In [1]: import numpy as np

In [2]: import numpy.linalg as la

In [3]: np.set_printoptions(precision=2, suppress=True, linewidth=140, legacy="1.25")

In [4]: M = np.loadtxt("run3.csv", delimiter=",")

In [5]: print(M)
[[0.14 0.14 0.14 0.   0.   0.14 0.   0.   0.14 0.14 0.   0.   0.14]
 [0.   0.17 0.   0.17 0.   0.   0.17 0.17 0.17 0.   0.17 0.   0.  ]
 [0.   0.14 0.14 0.14 0.   0.14 0.14 0.   0.14 0.14 0.   0.   0.  ]
 [0.   0.   0.   0.33 0.   0.17 0.   0.   0.17 0.17 0.17 0.   0.  ]
 [0.17 0.   0.   0.   0.33 0.17 0.   0.17 0.   0.   0.   0.   0.17]
 [0.   0.17 0.17 0.17 0.   0.33 0.   0.   0.17 0.   0.   0.   0.  ]
 [0.   0.   0.   0.2  0.   0.   0.4  0.   0.   0.2  0.   0.2  0.  ]
 [0.12 0.12 0.   0.12 0.   0.12 0.   0.25 0.   0.   0.12 0.12 0.  ]
 [0.25 0.   0.   0.25 0.   0.   0.   0.   0.25 0.   0.25 0.   0.  ]
 [0.   0.33 0.   0.33 0.   0.   0.   0.   0.   0.33 0.   0.   0.  ]
 [0.2  0.2  0.   0.2  0.   0.   0.   0.   0.   0.2  0.2  0.   0.  ]
 [0.   0.   0.25 0.   0.   0.   0.   0.   0.   0.   0.25 0.5  0.  ]
 [0.   0.   0.   0.   0.   0.   0.   0.   0.   0.   0.   0.33 0.67]]

In [6]: out = M / la.norm(M, axis=1, keepdims=True)

In [7]: cov = out @ out.T

In [8]: print((cov - 2 * np.eye(13)).round(6).argmax(axis=1))
[ 2  7  5  8  7  2  2  1  3 10  9  7 11]

In [9]: print(np.round(np.degrees(np.arccos(np.clip(cov[8, 10], -1, 1))), 2))
47.87

In [10]: print(M.sum(axis=1))
[1. 1. 1. 1. 1. 1. 1. 1. 1. 1. 1. 1. 1.]

In [11]: pr = np.eye(13)[0]

In [12]: for _ in range(6):
    ...:     pr = pr @ M
    ...:     print(pr.round(2))
    ...: 
[0.14 0.14 0.14 0.   0.   0.14 0.   0.   0.14 0.14 0.   0.   0.14]
[0.06 0.14 0.06 0.15 0.   0.09 0.04 0.02 0.12 0.09 0.06 0.05 0.12]
[0.05 0.1  0.04 0.18 0.   0.07 0.05 0.03 0.11 0.09 0.11 0.07 0.09]
[0.06 0.1  0.05 0.19 0.   0.07 0.04 0.02 0.1  0.11 0.12 0.08 0.06]
[0.06 0.11 0.05 0.19 0.   0.07 0.04 0.02 0.1  0.11 0.12 0.07 0.05]
[0.06 0.11 0.05 0.2  0.   0.07 0.04 0.02 0.1  0.12 0.12 0.06 0.04]

In [13]: vec = np.array([0, 8, 5, 4, 9, 8, 3, 9, 3, 0, 2, 2, 8])

In [14]: a = np.maximum(M @ vec, 0)

In [15]: print(np.maximum(M @ vec, 0) - np.maximum(-M @ vec, 0))
[4.57 4.83 4.43 3.5  7.17 6.   2.4  5.25 2.25 4.   2.8  2.75 6.  ]

In [16]: print(np.tanh(M @ vec))
[1.   1.   1.   1.   1.   1.   0.98 1.   0.98 1.   0.99 0.99 1.  ]

In [17]: out = np.array([[-1, 2, 1],
    ...:     [2, 1, -1],
    ...:     [-2, -1, 2],
    ...:     [1, -1, 1],
    ...:     [-1, -1, -1],
    ...:     [2, 0, -1],
    ...:     [2, -1, 2],
    ...:     [0, -1, 1]])

In [18]: cent = np.array([[1, -8, -1, 2, -1, 9, 6, -6, -6],
    ...:     [-5, 6, 7, -5, 8, -8, 3, 6, 8],
    ...:     [-6, 3, -7, 1, -2, 9, 0, -9, 9]])

In [19]: E = out @ cent

In [20]: print(E)
[[-17  23   8 -11  15 -16   0   9  31]
 [  3 -13  12  -2   8   1  15   3 -13]
 [ -9  16 -19   3 -10   8 -15 -12  22]
 [  0 -11 -15   8 -11  26   3 -21  -5]
 [ 10  -1   1   2  -5 -10  -9   9 -11]
 [  8 -19   5   3   0   9  12  -3 -21]
 [ -5 -16 -23  11 -14  44   9 -36  -2]
 [ -1  -3 -14   6 -10  17  -3 -15   1]]

In [21]: left, sv, Vt = la.svd(E)

In [22]: evecs = Vt[:(sv > 1e-8).sum()]

In [23]: rng = np.random.default_rng(91)

In [24]: vec = E[4] + -2 * E[7] + rng.integers(2) * np.eye(9)[8]

In [25]: print(vec)
[ 12.   5.  29. -10.  15. -44.  -3.  39. -12.]

In [26]: print(np.diag(evecs.T @ evecs))
[0.24 0.32 0.31 0.07 0.27 0.46 0.47 0.31 0.55]

In [27]: print(round(la.norm(vec - evecs.T @ evecs @ vec), 2))
0.67

In [28]: left, sv, Vt = la.svd(E, full_matrices=False)

In [29]: print(np.round(sv / sv[0], 2) + 0)
[1.   0.71 0.35 0.   0.   0.   0.   0.  ]

In [30]: print(np.abs(Vt[0]))
[0.03 0.3  0.35 0.2  0.27 0.63 0.09 0.5  0.17]

In [31]: print(np.round(Vt @ Vt.T, 2) + 0)
[[1. 0. 0. 0. 0. 0. 0. 0.]
 [0. 1. 0. 0. 0. 0. 0. 0.]
 [0. 0. 1. 0. 0. 0. 0. 0.]
 [0. 0. 0. 1. 0. 0. 0. 0.]
 [0. 0. 0. 0. 1. 0. 0. 0.]
 [0. 0. 0. 0. 0. 1. 0. 0.]
 [0. 0. 0. 0. 0. 0. 1. 0.]
 [0. 0. 0. 0. 0. 0. 0. 1.]]

In [32]: print(np.cumsum(sv ** 2) / np.sum(sv ** 2))
[0.62 0.92 1.   1.   1.   1.   1.   1.  ]

In [33]: print((sv > 1e-8).sum())
3

In [34]: print(left.shape, sv.shape, Vt.shape)
(8, 8) (8,) (8, 9)

In [35]: print(round(np.sqrt((sv ** 2).sum()), 2), round(float(la.norm(E)), 2))
116.98 116.98
